In [1]: import numpy as np

In [2]: np.set_printoptions(suppress=True, linewidth=200)

In [3]: A = np.load("run4.npy")

In [4]: A
Out[4]: 
array([[-2, -6, -4,  9],
       [ 6,  2,  6,  9],
       [-5,  5, -1,  3],
       [-2,  1,  5,  2],
       [-5,  5, -1,  3],
       [ 8, -5,  9,  8],
       [-2,  1,  4, -3],
       [-2, -5, -9, -5]])

In [5]: O, Rm = np.linalg.qr(A)

In [6]: np.round(np.abs(np.diag(Rm)), 1)
Out[6]: array([12.9, 11. , 10.4, 14.4])

In [7]: print(O.round(1) + 0)
[[-0.2  0.6 -0.2  0.6]
 [ 0.5 -0.4  0.1  0.5]
 [-0.4 -0.3 -0.1  0.3]
 [-0.2  0.  -0.6  0. ]
 [-0.4 -0.3 -0.1  0.3]
 [ 0.6  0.2 -0.4  0.1]
 [-0.2  0.  -0.5 -0.3]
 [-0.2  0.5  0.4 -0.1]]

In [8]: round(float(np.trace(O @ O.T)), 1)
Out[8]: 4.0

In [9]: Rm.round(1)
Out[9]: 
array([[ 12.9,  -4.7,   9.8,   6.4],
       [  0. , -11. ,  -7.3,  -0.7],
       [  0. ,   0. , -10.4,  -5.8],
       [  0. ,   0. ,   0. ,  14.4]])

In [10]: np.allclose(Rm.T @ Rm, A.T @ A)
Out[10]: True

In [11]: O.shape, Rm.shape
Out[11]: ((8, 4), (4, 4))

In [12]: vec = np.array([3, 0, 3, 0])

In [13]: rhs = A @ vec

In [14]: beta, lr = np.zeros(4), 1 / np.linalg.norm(A, 2) ** 2

In [15]: for i in range(15):
    ...:     beta -= lr * A.T @ (A @ beta - rhs)
    ...:     if i % 5 == 0: print(i, round(np.linalg.norm(A @ beta - rhs), 1))
    ...: 
0 22.7
5 3.4
10 1.3

In [16]: beta.round(1) + 0
Out[16]: array([ 2.9, -0.1,  3.1,  0. ])

In [17]: round(np.linalg.cond(A), 1)
Out[17]: np.float64(3.8)
